>>> import numpy as np
>>> np.set_printoptions(precision=2, suppress=True, linewidth=100)
>>> def tidy(a):
...     return np.round(a, 2) + 0
... 
>>> feats = np.load("data.npy")
>>> feats
array([[ 0.3 ,  1.4 ,  0.2 , -1.6 ,  0.7 ,  0.9 , -0.21,  1.2 ],
       [ 0.8 , -1.5 ,  1.3 ,  1.5 ,  1.5 ,  0.  , -1.27,  1.7 ],
       [-0.8 , -1.1 ,  0.6 ,  1.7 ,  0.2 ,  1.1 , -0.59,  1.8 ],
       [ 1.2 , -0.3 ,  1.  , -1.  , -0.7 ,  0.1 , -0.98,  1.1 ],
       [-1.8 , -0.4 , -1.6 ,  0.2 ,  0.3 , -1.  ,  1.6 ,  3.3 ],
       [ 0.6 , -0.5 , -1.3 , -0.5 , -0.7 , -0.3 ,  1.29, -1.2 ],
       [ 1.  , -1.1 ,  1.2 ,  2.  ,  1.6 ,  1.3 , -1.22, -1.4 ],
       [ 0.1 ,  0.3 , -0.8 ,  0.4 ,  0.2 ,  0.9 ,  0.79, -1.3 ],
       [-0.5 , -1.2 ,  0.3 ,  0.  , -0.2 ,  1.5 , -0.31, -0.4 ],
       [-0.5 , -1.8 , -0.5 , -0.7 ,  0.4 ,  0.8 ,  0.53, -1.5 ],
       [-0.9 ,  0.5 , -1.1 , -0.1 ,  0.3 ,  1.  ,  1.08, -0.7 ],
       [ 0.2 ,  0.3 , -0.7 , -0.1 , -0.2 , -0.9 ,  0.67,  1.  ],
       [-0.4 , -0.6 , -1.4 ,  0.7 , -1.9 ,  0.4 ,  1.44,  0.2 ],
       [ 0.7 ,  0.5 , -0.9 ,  1.3 ,  1.2 , -0.7 ,  0.9 , -0.3 ],
       [-0.8 ,  1.7 ,  1.3 ,  1.5 ,  0.5 , -0.4 , -1.29,  0.1 ],
       [-0.8 ,  0.3 ,  0.4 , -0.8 ,  0.1 ,  1.7 , -0.42, -0.1 ],
       [-0.9 ,  0.7 , -0.7 , -0.6 ,  0.2 ,  0.9 ,  0.69, -0.9 ],
       [ 0.3 ,  1.7 ,  1.4 ,  0.8 , -0.3 ,  0.3 , -1.41, -0.4 ]])
>>> [round(float(x), 2) for x in np.linalg.svd(feats, compute_uv=False)[:3]]
[6.71, 5.77, 4.79]
>>> np.linalg.cond(feats) > 100
np.True_
>>> round(np.log10(np.linalg.cond(feats)))
2
>>> np.argsort(-np.linalg.norm(feats, axis=0).round(6), kind="stable")[:3]
array([7, 3, 1])
>>> np.linalg.matrix_rank(feats, rtol=0.1)
np.int64(7)
>>> U, sig, VT = np.linalg.svd(feats)
>>> np.argmax(sig[:-1] / (sig[1:] + 1e-6)) + 1
np.int64(7)
>>> M2 = U[:, :7] @ np.diag(sig[:7]) @ VT[:7]
>>> np.linalg.matrix_rank(M2)
np.int64(7)
>>> tidy(M2)
array([[ 0.3 ,  1.4 ,  0.19, -1.6 ,  0.7 ,  0.9 , -0.22,  1.2 ],
       [ 0.8 , -1.5 ,  1.29,  1.5 ,  1.5 ,  0.  , -1.28,  1.7 ],
       [-0.8 , -1.1 ,  0.6 ,  1.7 ,  0.2 ,  1.1 , -0.59,  1.8 ],
       [ 1.2 , -0.3 ,  0.99, -1.  , -0.7 ,  0.1 , -0.99,  1.1 ],
       [-1.8 , -0.4 , -1.6 ,  0.2 ,  0.3 , -1.  ,  1.6 ,  3.3 ],
       [ 0.6 , -0.5 , -1.29, -0.5 , -0.7 , -0.3 ,  1.3 , -1.2 ],
       [ 1.  , -1.1 ,  1.21,  2.  ,  1.6 ,  1.3 , -1.21, -1.4 ],
       [ 0.1 ,  0.3 , -0.8 ,  0.4 ,  0.2 ,  0.9 ,  0.79, -1.3 ],
       [-0.5 , -1.2 ,  0.31,  0.  , -0.2 ,  1.5 , -0.3 , -0.4 ],
       [-0.5 , -1.8 , -0.51, -0.7 ,  0.4 ,  0.8 ,  0.52, -1.5 ],
       [-0.9 ,  0.5 , -1.1 , -0.1 ,  0.3 ,  1.  ,  1.08, -0.7 ],
       [ 0.2 ,  0.3 , -0.68, -0.1 , -0.2 , -0.9 ,  0.69,  1.  ],
       [-0.4 , -0.6 , -1.41,  0.7 , -1.9 ,  0.4 ,  1.43,  0.2 ],
       [ 0.7 ,  0.5 , -0.91,  1.3 ,  1.2 , -0.7 ,  0.89, -0.3 ],
       [-0.8 ,  1.7 ,  1.29,  1.5 ,  0.5 , -0.4 , -1.3 ,  0.1 ],
       [-0.8 ,  0.3 ,  0.4 , -0.8 ,  0.1 ,  1.7 , -0.42, -0.1 ],
       [-0.9 ,  0.7 , -0.7 , -0.6 ,  0.2 ,  0.9 ,  0.69, -0.9 ],
       [ 0.3 ,  1.7 ,  1.4 ,  0.8 , -0.3 ,  0.3 , -1.41, -0.4 ]])
>>> tidy(np.linalg.norm(feats - M2, 2)), tidy(sig[7])
(np.float64(0.05), np.float64(0.05))
>>> tidy(np.abs(feats - M2).max())
np.float64(0.02)
>>> z = feats[:, 3] > np.median(feats[:, 3])
>>> f = feats[z].mean(axis=0) - feats[~z].mean(axis=0)
>>> tidy(f)
array([ 0.04,  0.01,  0.39,  1.72,  0.38, -0.42, -0.38,  0.58])
>>> np.argsort(-np.abs(f).round(6), kind="stable")
array([3, 7, 5, 2, 4, 6, 0, 1])
>>> z.astype(int)
array([0, 1, 1, 0, 1, 0, 1, 1, 0, 0, 0, 0, 1, 1, 1, 0, 0, 1])
>>> ((feats - feats.mean(axis=0)) @ f > 0).astype(int)
array([0, 1, 1, 0, 1, 0, 1, 0, 0, 0, 0, 0, 0, 1, 1, 0, 0, 1])
>>> tidy((((feats - feats.mean(axis=0)) @ f > 0) == z).mean())
np.float64(0.89)
>>> hat = feats @ np.linalg.solve(feats.T @ feats, feats.T)
>>> np.allclose(hat @ hat, hat)
True
>>> tidy(hat @ feats[:, 7])
array([ 1.2,  1.7,  1.8,  1.1,  3.3, -1.2, -1.4, -1.3, -0.4, -1.5, -0.7,  1. ,  0.2, -0.3,  0.1,
       -0.1, -0.9, -0.4])
>>> M2 = np.array([[0.2, -0.6, 1.0],
...     [0.4, 0.4, -0.1],
...     [-2.3, -0.1, 1.2],
...     [0.7, -0.4, 0.0],
...     [0.3, -0.9, -1.1],
...     [-0.9, 1.2, 1.4]])
>>> W2 = np.array([[0.8, -1.0, 1.0, 0.2, 0.5, 0.2, 0.9, -0.7, 0.1, -1.7],
...     [-1.2, -0.6, 1.2, -0.6, -1.3, 0.8, 0.9, 0.5, -1.0, 0.4],
...     [0.2, -0.2, -1.7, -1.4, 2.6, -1.2, 0.1, -2.5, 0.6, -1.7]])
>>> W0 = M2 @ W2
>>> tidy(W0)
array([[ 1.08, -0.04, -2.22, -1.  ,  3.48, -1.64, -0.26, -2.94,  1.22, -2.28],
       [-0.18, -0.62,  1.05, -0.02, -0.58,  0.52,  0.71,  0.17, -0.42, -0.35],
       [-1.48,  2.12, -4.46, -2.08,  2.1 , -1.98, -2.04, -1.44,  0.59,  1.83],
       [ 1.04, -0.46,  0.22,  0.38,  0.87, -0.18,  0.27, -0.69,  0.47, -1.35],
       [ 1.1 ,  0.46,  1.09,  2.14, -1.54,  0.66, -0.65,  2.09,  0.27,  1.  ],
       [-1.88, -0.1 , -1.84, -2.86,  1.63, -0.9 ,  0.41, -2.27, -0.45, -0.37]])
>>> U, sig, VT = np.linalg.svd(W0)
>>> tidy(sig)
array([9.7 , 5.16, 3.71, 0.  , 0.  , 0.  ])
>>> M2 = U[:, :3] @ np.diag(sig[:3]) @ VT[:3]
>>> tidy(np.linalg.norm(W0 - M2, 2)), tidy(sig[3])
(np.float64(0.0), np.float64(0.0))
>>> tidy(M2)
array([[ 1.08, -0.04, -2.22, -1.  ,  3.48, -1.64, -0.26, -2.94,  1.22, -2.28],
       [-0.18, -0.62,  1.05, -0.02, -0.58,  0.52,  0.71,  0.17, -0.42, -0.35],
       [-1.48,  2.12, -4.46, -2.08,  2.1 , -1.98, -2.04, -1.44,  0.59,  1.83],
       [ 1.04, -0.46,  0.22,  0.38,  0.87, -0.18,  0.27, -0.69,  0.47, -1.35],
       [ 1.1 ,  0.46,  1.09,  2.14, -1.54,  0.66, -0.65,  2.09,  0.27,  1.  ],
       [-1.88, -0.1 , -1.84, -2.86,  1.63, -0.9 ,  0.41, -2.27, -0.45, -0.37]])
>>> tidy(np.abs(W0 - M2).max())
np.float64(0.0)
>>> np.linalg.matrix_rank(M2)
np.int64(3)
